$ python3 -q
>>> import numpy as np
>>> from numpy import linalg as LA
>>> np.set_printoptions(suppress=True, linewidth=140)
>>> arr = np.load("sample10.npy")
>>> arr
array([[ 1,  0,  0,  0,  0,  0,  0,  0,  0,  0,  0,  0],
       [ 0,  1,  0,  0,  0,  0,  0,  0,  0,  0,  0,  0],
       [ 1,  0,  1,  0,  0,  0,  0,  0,  0,  0,  0,  0],
       [ 2, -3, -3,  1,  0,  0,  0,  0,  0,  0,  0,  0],
       [ 3,  0, -1, -2,  1,  0,  0,  0,  0,  0,  0,  0],
       [ 3, -3, -1,  1,  2,  1,  0,  0,  0,  0,  0,  0],
       [ 2, -2, -1, -1,  0, -3,  1,  0,  0,  0,  0,  0],
       [ 1, -1, -1, -2, -3,  0, -2,  1,  0,  0,  0,  0],
       [ 1,  3,  1,  1,  0,  0,  3,  2,  1,  0,  0,  0],
       [-3, -1,  3, -3,  0, -3,  3, -1, -1,  1,  0,  0],
       [-3, -3, -2, -2,  1, -2,  1, -2,  1,  1,  1,  0],
       [ 2,  0, -3,  3, -2,  3,  0,  2, -3,  1,  0,  1]])
>>> Uu, sig, Vh = LA.svd(arr)
>>> print(np.argmax(sig[:-1] / (sig[1:] + 1e-6)) + 1)
11
>>> M2 = Uu[:, :11] @ np.diag(sig[:11]) @ Vh[:11]
>>> M2.round(2) + 0
array([[ 1.,  0.,  0.,  0.,  0.,  0.,  0.,  0.,  0.,  0.,  0.,  0.],
       [ 0.,  1.,  0.,  0.,  0.,  0.,  0.,  0.,  0.,  0.,  0.,  0.],
       [ 1.,  0.,  1.,  0.,  0.,  0.,  0.,  0.,  0.,  0.,  0.,  0.],
       [ 2., -3., -3.,  1.,  0.,  0.,  0.,  0.,  0.,  0.,  0.,  0.],
       [ 3.,  0., -1., -2.,  1.,  0.,  0.,  0.,  0.,  0.,  0.,  0.],
       [ 3., -3., -1.,  1.,  2.,  1.,  0.,  0.,  0.,  0.,  0.,  0.],
       [ 2., -2., -1., -1.,  0., -3.,  1.,  0.,  0.,  0.,  0.,  0.],
       [ 1., -1., -1., -2., -3.,  0., -2.,  1.,  0.,  0.,  0.,  0.],
       [ 1.,  3.,  1.,  1.,  0.,  0.,  3.,  2.,  1.,  0.,  0.,  0.],
       [-3., -1.,  3., -3.,  0., -3.,  3., -1., -1.,  1.,  0.,  0.],
       [-3., -3., -2., -2.,  1., -2.,  1., -2.,  1.,  1.,  1.,  0.],
       [ 2.,  0., -3.,  3., -2.,  3.,  0.,  2., -3.,  1.,  0.,  1.]])
>>> LA.matrix_rank(M2)
np.int64(11)
